$ python3 -q
>>> import numpy as np
>>> np.set_printoptions(suppress=True, linewidth=160)
>>> tidy = lambda a: np.round(a, 2) + 0
>>> mat = np.loadtxt("w.csv", delimiter=",")
>>> print(tidy(mat))
[[0.2  0.2  0.   0.   0.   0.2  0.   0.2  0.2  0.   0.   0.  ]
 [0.   0.2  0.   0.   0.2  0.2  0.   0.   0.2  0.2  0.   0.  ]
 [0.   0.   1.   0.   0.   0.   0.   0.   0.   0.   0.   0.  ]
 [0.   0.   0.   0.5  0.   0.   0.   0.   0.   0.   0.5  0.  ]
 [0.17 0.17 0.   0.   0.17 0.17 0.   0.17 0.   0.   0.   0.17]
 [0.   0.2  0.   0.2  0.2  0.4  0.   0.   0.   0.   0.   0.  ]
 [0.2  0.   0.   0.   0.2  0.   0.4  0.2  0.   0.   0.   0.  ]
 [0.   0.17 0.   0.17 0.17 0.   0.17 0.17 0.   0.17 0.   0.  ]
 [0.   0.   0.   0.   0.2  0.2  0.   0.2  0.2  0.2  0.   0.  ]
 [0.2  0.   0.2  0.   0.2  0.   0.   0.2  0.   0.2  0.   0.  ]
 [0.11 0.11 0.11 0.11 0.   0.11 0.   0.11 0.11 0.   0.22 0.  ]
 [0.   0.   0.   0.25 0.   0.25 0.   0.25 0.   0.   0.   0.25]]
>>> print(tidy(np.linalg.matrix_power(mat, 100)))
[[0.01 0.01 0.91 0.01 0.01 0.01 0.   0.01 0.01 0.01 0.01 0.  ]
 [0.01 0.01 0.91 0.01 0.01 0.01 0.   0.01 0.01 0.01 0.01 0.  ]
 [0.   0.   1.   0.   0.   0.   0.   0.   0.   0.   0.   0.  ]
 [0.01 0.01 0.92 0.01 0.01 0.01 0.   0.01 0.01 0.01 0.01 0.  ]
 [0.01 0.01 0.91 0.01 0.01 0.01 0.   0.01 0.01 0.01 0.01 0.  ]
 [0.01 0.01 0.91 0.01 0.01 0.01 0.   0.01 0.01 0.01 0.01 0.  ]
 [0.01 0.01 0.91 0.01 0.01 0.01 0.   0.01 0.01 0.01 0.01 0.  ]
 [0.01 0.01 0.91 0.01 0.01 0.01 0.   0.01 0.01 0.01 0.01 0.  ]
 [0.01 0.01 0.91 0.01 0.01 0.01 0.   0.01 0.01 0.01 0.01 0.  ]
 [0.   0.01 0.93 0.01 0.01 0.01 0.   0.01 0.   0.   0.01 0.  ]
 [0.01 0.01 0.92 0.01 0.01 0.01 0.   0.01 0.   0.01 0.01 0.  ]
 [0.01 0.01 0.91 0.01 0.01 0.01 0.   0.01 0.01 0.01 0.01 0.  ]]
>>> print(mat @ np.ones(12))
[1. 1. 1. 1. 1. 1. 1. 1. 1. 1. 1. 1.]
>>> print(tidy(mat.sum(axis=1)))
[1. 1. 1. 1. 1. 1. 1. 1. 1. 1. 1. 1.]
>>> print(tidy(np.sort(np.abs(np.linalg.eigvals(mat)))[::-1]))
[1.   0.98 0.5  0.44 0.44 0.3  0.3  0.3  0.19 0.19 0.06 0.06]
>>> p = np.eye(12)[0]
>>> for _ in range(5):
...     p = p @ mat
...     print(p.round(2))
... 
[0.2 0.2 0.  0.  0.  0.2 0.  0.2 0.2 0.  0.  0. ]
[0.04 0.15 0.   0.07 0.15 0.2  0.03 0.11 0.12 0.11 0.   0.  ]
[0.06 0.12 0.02 0.1  0.17 0.17 0.03 0.11 0.06 0.1  0.04 0.03]
[0.07 0.12 0.05 0.11 0.14 0.16 0.03 0.11 0.05 0.07 0.06 0.03]
[0.06 0.12 0.07 0.12 0.13 0.15 0.03 0.1  0.06 0.07 0.07 0.03]
>>> x = np.array([1, -1, -3, 0, -2, -1, 2, 3, 0, -2, -1, -3])
>>> rhs = mat @ x
>>> print(tidy(rhs))
[ 0.4  -1.2  -3.   -0.5  -0.5  -1.    1.2   0.   -0.4  -0.6  -0.33 -0.25]
>>> print(tidy(np.linalg.solve(mat, mat[:, 10])))
[0. 0. 0. 0. 0. 0. 0. 0. 0. 0. 1. 0.]
>>> print(tidy(np.linalg.solve(mat, rhs)))
[ 1. -1. -3.  0. -2. -1.  2.  3.  0. -2. -1. -3.]
>>> print(tidy(np.linalg.solve(mat.T, mat[11])))
[0. 0. 0. 0. 0. 0. 0. 0. 0. 0. 0. 1.]
>>> th = np.radians(36)
>>> r_ = np.eye(12)
>>> r_[5, 5] = r_[10, 10] = np.cos(th)
>>> r_[5, 10], r_[10, 5] = -np.sin(th), np.sin(th)
>>> print(tidy(r_))
[[ 1.    0.    0.    0.    0.    0.    0.    0.    0.    0.    0.    0.  ]
 [ 0.    1.    0.    0.    0.    0.    0.    0.    0.    0.    0.    0.  ]
 [ 0.    0.    1.    0.    0.    0.    0.    0.    0.    0.    0.    0.  ]
 [ 0.    0.    0.    1.    0.    0.    0.    0.    0.    0.    0.    0.  ]
 [ 0.    0.    0.    0.    1.    0.    0.    0.    0.    0.    0.    0.  ]
 [ 0.    0.    0.    0.    0.    0.81  0.    0.    0.    0.   -0.59  0.  ]
 [ 0.    0.    0.    0.    0.    0.    1.    0.    0.    0.    0.    0.  ]
 [ 0.    0.    0.    0.    0.    0.    0.    1.    0.    0.    0.    0.  ]
 [ 0.    0.    0.    0.    0.    0.    0.    0.    1.    0.    0.    0.  ]
 [ 0.    0.    0.    0.    0.    0.    0.    0.    0.    1.    0.    0.  ]
 [ 0.    0.    0.    0.    0.    0.59  0.    0.    0.    0.    0.81  0.  ]
 [ 0.    0.    0.    0.    0.    0.    0.    0.    0.    0.    0.    1.  ]]
>>> M2 = mat @ r_.T
>>> print(tidy(np.linalg.det(r_)), tidy(np.trace(r_)))
1.0 11.62
>>> print(tidy(np.linalg.svd(mat, compute_uv=False)), tidy(np.linalg.svd(M2, compute_uv=False)))
[1.08 1.   0.75 0.55 0.43 0.37 0.34 0.24 0.21 0.14 0.07 0.03] [1.08 1.   0.75 0.55 0.43 0.37 0.34 0.24 0.21 0.14 0.07 0.03]
>>> J = np.loadtxt("m.csv", delimiter=",")
>>> print(J)
[[ 3.  3.  0.  3.  2.  1.  2.  3.  2. -3. -3.]
 [ 0.  1.  2.  1.  3.  1.  3.  3.  3.  2.  2.]
 [ 2.  3.  2.  1.  0.  2.  3.  0.  1.  2.  3.]
 [ 1.  3.  1.  2.  1.  2.  3.  1.  0. -1.  3.]
 [ 2.  3.  3.  3.  0.  3.  1.  2. -3. -3.  2.]
 [ 3.  1.  0.  0.  0.  0.  3.  2.  0. -1.  1.]
 [ 2.  1.  3.  1.  1.  2.  3. -1. -3. -1. -1.]
 [ 0.  0.  0.  0.  0.  0.  0.  0.  3.  3. -3.]
 [ 0.  0.  0.  0.  0.  0.  0.  2.  0. -3.  3.]
 [ 0.  0.  0.  0.  0.  0.  0. -1. -3.  2.  1.]
 [ 0.  0.  0.  0.  0.  0.  0.  2.  0.  2. -3.]]
>>> W1 = np.array([[2, 0],
...     [-2, -1],
...     [-3, -2],
...     [1, -1],
...     [-3, 0],
...     [-2, -3],
...     [-2, 1],
...     [1, -2],
...     [0, -1],
...     [2, -1],
...     [0, -3]])
>>> c = np.array([3, 2])
>>> act = np.maximum(J @ W1 + c, 0)
>>> print(act)
[[0. 0.]
 [0. 0.]
 [0. 0.]
 [0. 0.]
 [0. 0.]
 [1. 0.]
 [0. 0.]
 [9. 5.]
 [0. 0.]
 [6. 2.]
 [9. 5.]]
>>> W2 = np.array([[-2, 2], [1, 0]])
>>> print(W1 @ W2)
[[-4  4]
 [ 3 -4]
 [ 4 -6]
 [-3  2]
 [ 6 -6]
 [ 1 -4]
 [ 5 -4]
 [-4  2]
 [-1  0]
 [-5  4]
 [-3  0]]
>>> rng = np.random.default_rng(874474)
>>> M2 = J + rng.integers(-2, 3, (11, 10)) @ rng.integers(-2, 3, (10, 11))
>>> print(M2)
[[ -2.  10.  -3.   5.   1.   5.   9.  14.  10.   4.  -2.]
 [ -8.   0.   0.   6.  -4.  22.   5.   3.   7.   3.  12.]
 [ -2.   3.   8.   2.   2.  12.   5.  -7.   1.   1.   6.]
 [ -5.  -4.   0.  10.  -6.   9.   0.  -9.  -6.  -6.  12.]
 [  0.  -1.  10.  -2.   1.  -1.   3.  -4.   7.  -9. -11.]
 [  0.  -6.  -5.   6.  -4.  14.  11.  -8.   2.  -7.   2.]
 [ 11.  10.   0.  -8.   5.  18.   4.   9.  -9.   5.   4.]
 [-11.  -3.  -2.   7.   0.   0.   3.  -9.  -1.   3.   6.]
 [  7.   5.   6.   3.  -1.  -1.   1.   1.  -4.  -4.  -3.]
 [  2.  -7.   0.  -1.  -6.   9. -10. -16.  -6.  -2.   3.]
 [  6.   0.  -7.   0.  -9.   4.   1.   2.   1.   0. -11.]]
>>> print(np.abs(M2 - J).sum(axis=1))
[56. 61. 36. 69. 60. 66. 78. 48. 36. 59. 38.]
>>> print(np.linalg.matrix_rank(M2 - J, tol=1e-8))
10
>>> arr = np.load("arr.npy")
>>> print(tidy(arr))
[[ 0.1  -0.64 -0.13 -0.39 -0.64]
 [-0.64  0.54 -0.09 -0.28 -0.46]
 [-0.13 -0.09  0.98 -0.06 -0.09]
 [-0.39 -0.28 -0.06  0.83 -0.28]
 [-0.64 -0.46 -0.09 -0.28  0.54]]
>>> x = np.array([1, 0, 1, 1, 1])
>>> print(tidy(np.linalg.inv(arr)))
[[ 0.1  -0.64 -0.13 -0.39 -0.64]
 [-0.64  0.54 -0.09 -0.28 -0.46]
 [-0.13 -0.09  0.98 -0.06 -0.09]
 [-0.39 -0.28 -0.06  0.83 -0.28]
 [-0.64 -0.46 -0.09 -0.28  0.54]]
>>> print(tidy(np.linalg.det(arr)))
-1.0
>>> print(np.all(np.linalg.eigvalsh(arr) > 0))
False
>>> print([round(float(np.linalg.det(arr[:i, :i])), 2) + 0 for i in range(1, 6)])
[0.1, -0.36, -0.38, -0.54, -1.0]
>>> data = 5 * np.eye(9) + np.ones((9, 9))
>>> print(data)
[[6. 1. 1. 1. 1. 1. 1. 1. 1.]
 [1. 6. 1. 1. 1. 1. 1. 1. 1.]
 [1. 1. 6. 1. 1. 1. 1. 1. 1.]
 [1. 1. 1. 6. 1. 1. 1. 1. 1.]
 [1. 1. 1. 1. 6. 1. 1. 1. 1.]
 [1. 1. 1. 1. 1. 6. 1. 1. 1.]
 [1. 1. 1. 1. 1. 1. 6. 1. 1.]
 [1. 1. 1. 1. 1. 1. 1. 6. 1.]
 [1. 1. 1. 1. 1. 1. 1. 1. 6.]]
>>> x = np.ones(9)
>>> for _ in range(7):
...     x = data @ x
...     x /= np.linalg.norm(x)
...     print(round(x @ data @ x, 2))
... 
14.0
14.0
14.0
14.0
14.0
14.0
14.0
>>> print(tidy(x))
[0.33 0.33 0.33 0.33 0.33 0.33 0.33 0.33 0.33]
>>> ev, V = np.linalg.eigh(data)
>>> print(tidy(V @ np.diag(ev) @ V.T))
[[6. 1. 1. 1. 1. 1. 1. 1. 1.]
 [1. 6. 1. 1. 1. 1. 1. 1. 1.]
 [1. 1. 6. 1. 1. 1. 1. 1. 1.]
 [1. 1. 1. 6. 1. 1. 1. 1. 1.]
 [1. 1. 1. 1. 6. 1. 1. 1. 1.]
 [1. 1. 1. 1. 1. 6. 1. 1. 1.]
 [1. 1. 1. 1. 1. 1. 6. 1. 1.]
 [1. 1. 1. 1. 1. 1. 1. 6. 1.]
 [1. 1. 1. 1. 1. 1. 1. 1. 6.]]
>>> print(tidy(np.linalg.svd(data, compute_uv=False)))
[14.  5.  5.  5.  5.  5.  5.  5.  5.]
>>> print(tidy(ev))
[ 5.  5.  5.  5.  5.  5.  5.  5. 14.]
>>> print(np.unique(ev.round(6) + 0, return_counts=True)[1])
[8 1]
>>> print(tidy(np.linalg.eigvalsh(data @ data)))
[ 25.  25.  25.  25.  25.  25.  25.  25. 196.]
>>> print(tidy(V.T @ data @ V))
[[ 5.  0.  0.  0.  0.  0.  0.  0.  0.]
 [ 0.  5.  0.  0.  0.  0.  0.  0.  0.]
 [ 0.  0.  5.  0.  0.  0.  0.  0.  0.]
 [ 0.  0.  0.  5.  0.  0.  0.  0.  0.]
 [ 0.  0.  0.  0.  5.  0.  0.  0.  0.]
 [ 0.  0.  0.  0.  0.  5.  0.  0.  0.]
 [ 0.  0.  0.  0.  0.  0.  5.  0.  0.]
 [ 0.  0.  0.  0.  0.  0.  0.  5.  0.]
 [ 0.  0.  0.  0.  0.  0.  0.  0. 14.]]
>>> E = np.loadtxt("x.csv", delimiter=",")
>>> print(tidy(E))
[[-1.81  2.45  1.42  0.12  2.33 -1.72  2.3 ]
 [-3.1  -0.78  0.64 -1.82  0.28 -1.19 -3.09]
 [ 0.26  1.35 -1.35 -3.62  1.27  2.53  0.39]
 [-0.78 -1.34  2.83 -1.73 -2.48  0.73  2.22]
 [ 0.26  2.43 -1.65 -1.17 -3.08 -2.33  0.09]
 [ 0.26 -2.97 -2.05 -1.36  1.1  -2.32  1.85]
 [-3.36 -0.23 -2.4   1.54 -1.    1.69  1.28]]
>>> M2 = E + rng.integers(-2, 3, (7, 1)) @ rng.integers(-2, 3, (1, 7))
>>> print(tidy(M2))
[[-3.81  4.45  5.42  2.12  4.33 -1.72  4.3 ]
 [-1.1  -2.78 -3.36 -3.82 -1.72 -1.19 -5.09]
 [ 1.26  0.35 -3.35 -4.62  0.27  2.53 -0.61]
 [-0.78 -1.34  2.83 -1.73 -2.48  0.73  2.22]
 [ 0.26  2.43 -1.65 -1.17 -3.08 -2.33  0.09]
 [-1.74 -0.97  1.95  0.64  3.1  -2.32  3.85]
 [-2.36 -1.23 -4.4   0.54 -2.    1.69  0.28]]
>>> print(np.linalg.matrix_rank(M2 - E, tol=1e-8))
1
